$ ipython --no-banner

In [1]: import numpy as np

In [2]: import numpy.linalg as la

In [3]: np.set_printoptions(precision=3, suppress=True, linewidth=200, floatmode="fixed")

In [4]: J = np.loadtxt("layer8.csv", delimiter=",")

In [5]: J
Out[5]: 
array([[ -5.192,   4.011,  -5.895,   0.107,  13.118,   1.435,  -8.444,  -1.873,  13.118],
       [ -4.756,   3.588,  -5.556,   0.071,  12.148,   1.108,  -7.557,  -1.681,  12.148],
       [ -3.326,   2.277,  -4.318,   0.003,   8.806,   0.173,  -4.655,  -1.113,   8.806],
       [ -2.545,   1.632,  -3.526,   0.006,   6.841,  -0.206,  -3.097,  -0.856,   6.841],
       [ -1.222,   0.740,  -1.845,   0.101,   3.163,  -0.425,  -0.690,  -0.543,   3.163],
       [ -0.770,   0.513,  -1.123,   0.144,   1.814,  -0.289,  -0.114,  -0.449,   1.814],
       [ -0.463,   0.356,  -0.616,   0.140,   0.954,  -0.138,   0.080,  -0.341,   0.954],
       [  0.106,  -0.111,   0.097,  -0.057,  -0.146,  -0.008,  -0.056,   0.111,  -0.146],
       [  0.358,  -0.414,   0.271,  -0.218,  -0.415,  -0.091,  -0.201,   0.410,  -0.415],
       [  0.524,  -0.637,   0.349,  -0.338,  -0.547,  -0.187,  -0.293,   0.626,  -0.547],
       [  0.674,  -0.850,   0.401,  -0.453,  -0.644,  -0.295,  -0.367,   0.828,  -0.644],
       [  0.980,  -1.305,   0.466,  -0.696,  -0.801,  -0.564,  -0.492,   1.255,  -0.801],
       [  1.035,  -1.389,   0.474,  -0.740,  -0.825,  -0.618,  -0.511,   1.332,  -0.825],
       [  7.699, -12.589,  -0.567,  -6.120,  -2.875, -10.128,   1.329,  10.726,  -2.875],
       [  8.668, -14.235,  -0.777,  -6.865,  -3.218, -11.637,   1.901,  12.043,  -3.218],
       [ 12.668, -21.002,  -1.644,  -9.870,  -4.773, -17.931,   4.609,  17.383,  -4.773],
       [ 12.781, -21.194,  -1.669,  -9.954,  -4.820, -18.112,   4.692,  17.533,  -4.820],
       [ 17.956, -29.898,  -2.766, -13.720,  -7.091, -26.342,   8.760,  24.278,  -7.091]])

In [6]: # column 8 repeats column 4

In [7]: rank = la.matrix_rank(J)

In [8]: rank
Out[8]: np.int64(3)

In [9]: ns = la.svd(J)[2][rank:].T

In [10]: [int(la.matrix_rank(J[:i])) for i in range(1, len(J) + 1)]
Out[10]: [1, 2, 3, 3, 3, 3, 3, 3, 3, 3, 3, 3, 3, 3, 3, 3, 3, 3]

In [11]: np.allclose(J @ ns, 0)
Out[11]: True

In [12]: J @ J
Traceback (most recent call last):
  Cell In[12], line 1
    J @ J
ValueError: matmul: Input operand 1 has a mismatch in its core dimension 0, with gufunc signature (n?,k),(k,m?)->(n?,m?) (size 18 is different from 9)


In [13]: C2 = J.T @ J

In [14]: la.matrix_rank(C2)
Out[14]: np.int64(3)

In [15]: np.round(np.trace(C2), 3), round((J ** 2).sum(), 3)
Out[15]: (np.float64(8123.953), np.float64(8123.953))

In [16]: np.diag(C2)
Out[16]: array([ 853.009, 2187.989,  116.616,  470.785,  575.352, 1585.953,  286.298, 1472.599,  575.352])

In [17]: A = np.load("data.npy")

In [18]: A
Out[18]: 
array([[-1.678,  0.470,  6.088, -2.508, -5.694,  3.408,  3.093],
       [-4.174,  1.736,  0.819,  3.606, -2.812,  7.613,  0.136],
       [-2.393, -2.583, -2.483,  5.089,  5.643,  3.999,  2.776],
       [-0.448,  2.773,  2.101, -7.419,  5.193, -1.670, -1.704],
       [-3.346,  1.076, -5.148, -1.032,  3.567, -1.966,  6.594],
       [ 3.809,  0.400,  1.348, -1.488,  5.857,  6.758,  1.152],
       [ 4.381,  4.503,  2.100, -3.866,  1.115,  5.860, -2.366],
       [ 4.119, -6.627,  2.772,  1.985, -1.068, -4.690,  2.087],
       [-1.008, -2.556, -5.643, -4.097,  0.248, -6.406,  1.653],
       [ 2.080, -1.821,  2.878,  4.960,  2.683, -4.099,  5.956],
       [-1.414, -8.606, -1.245,  3.457,  1.615, -0.272,  2.784],
       [-5.267,  4.237, -2.964, -2.441, -2.679,  1.220, -5.559],
       [ 0.963, -2.327,  4.993,  0.658,  7.643,  1.896,  2.507],
       [-3.438, -0.649, -5.216,  2.796,  6.629, -0.601,  2.904],
       [-2.493,  2.096, -1.332,  5.958, -3.592,  0.788, -6.213],
       [-2.572, -3.751,  3.039, -2.626, -1.712, -3.145,  7.097],
       [ 1.617,  3.225,  6.484,  5.274,  0.417,  1.674,  3.761],
       [-1.946,  4.888,  3.953,  5.307,  3.939,  3.148, -1.763],
       [ 5.965,  1.230, -0.257,  0.116,  1.926,  0.626,  7.663],
       [ 1.615,  2.820,  1.447, -3.684,  3.419, -7.863, -0.514],
       [-2.223, -4.918,  6.104, -1.356,  1.695, -5.304, -0.877],
       [ 4.902, -0.916,  3.832,  3.002,  4.424, -5.615,  0.586],
       [ 2.090,  6.681,  5.272,  4.435,  1.285, -1.231, -0.593],
       [-3.455,  1.055,  6.059,  1.412,  5.859, -3.132,  2.026],
       [ 0.746,  1.534, -3.008, -2.860,  2.234,  4.087, -7.627],
       [ 1.866,  5.980,  0.607,  1.135, -2.266,  3.307, -6.560],
       [ 2.552,  1.485, -0.399,  4.433,  3.057, -6.902, -3.806]])

In [19]: vec = np.array([-3, 9, 7, -6, -9, 1, -4])

In [20]: la.norm(A @ vec) <= la.norm(A, 2) * la.norm(vec) + 1e-9
Out[20]: np.True_

In [21]: Xs = (A - A.mean(axis=0)) / A.std(axis=0)

In [22]: np.argwhere(np.abs(Xs) > 2)
Out[22]: 
array([[ 0,  4],
       [ 3,  3],
       [10,  1],
       [24,  6]])

In [23]: Xs.std(axis=0)
Out[23]: array([1.000, 1.000, 1.000, 1.000, 1.000, 1.000, 1.000])

In [24]: coef = la.lstsq(np.delete(Xs, 3, axis=1), Xs[:, 3])[0]

In [25]: coef
Out[25]: array([-0.028, -0.052,  0.129,  0.042,  0.102,  0.040])

In [26]: round(float(1 - np.var(Xs[:, 3] - np.delete(Xs, 3, axis=1) @ coef)), 3)
Out[26]: 0.028

In [27]: Xs = A - A.mean(axis=0)

In [28]: V = la.svd(Xs)[2][:5]

In [29]: Y = Xs - Xs @ V.T @ V

In [30]: (Xs @ V.T).std(axis=0)
Out[30]: array([5.202, 4.029, 3.824, 3.424, 3.352])

In [31]: la.norm(Y, axis=1).round(6).argmax()
Out[31]: np.int64(18)

In [32]: np.diag(V.T @ V)
Out[32]: array([0.327, 0.441, 0.776, 0.985, 0.820, 0.936, 0.714])

In [33]: round(la.norm(Y) / la.norm(Xs), 3)
Out[33]: np.float64(0.376)

In [34]: Xs = A - A.mean(axis=0)

In [35]: left, sigma, VT = la.svd(Xs, full_matrices=False)

In [36]: np.abs(left[:, 0]).argmax()
Out[36]: np.int64(25)

In [37]: np.abs(VT[0]).argmax()
Out[37]: np.int64(6)

In [38]: la.matrix_rank(Xs)
Out[38]: np.int64(7)

In [39]: np.abs(VT[-1])
Out[39]: array([0.212, 0.629, 0.377, 0.108, 0.331, 0.194, 0.509])

In [40]: np.round(Xs.mean(axis=0), 3) + 0
Out[40]: array([0.000, 0.000, 0.000, 0.000, 0.000, 0.000, 0.000])

In [41]: left, sigma = la.svd(A)
Traceback (most recent call last):
  Cell In[41], line 1
    left, sigma = la.svd(A)
ValueError: too many values to unpack (expected 2)


In [42]: left, sigma, VT = la.svd(A, full_matrices=False)

In [43]: np.round(left.T @ A @ VT.T, 3) + 0
Out[43]: 
array([[27.523,  0.000,  0.000,  0.000,  0.000,  0.000,  0.000],
       [ 0.000, 22.601,  0.000,  0.000,  0.000,  0.000,  0.000],
       [ 0.000,  0.000, 20.087,  0.000,  0.000,  0.000,  0.000],
       [ 0.000,  0.000,  0.000, 18.257,  0.000,  0.000,  0.000],
       [ 0.000,  0.000,  0.000,  0.000, 17.787,  0.000,  0.000],
       [ 0.000,  0.000,  0.000,  0.000,  0.000, 14.272,  0.000],
       [ 0.000,  0.000,  0.000,  0.000,  0.000,  0.000, 13.223]])

In [44]: np.cumsum(sigma ** 2) / np.sum(sigma ** 2)
Out[44]: array([0.281, 0.470, 0.619, 0.743, 0.860, 0.935, 1.000])

In [45]: (sigma > 1e-8).sum()
Out[45]: np.int64(7)

In [46]: np.abs(left[:, 0]).round(6).argmax()
Out[46]: np.int64(25)
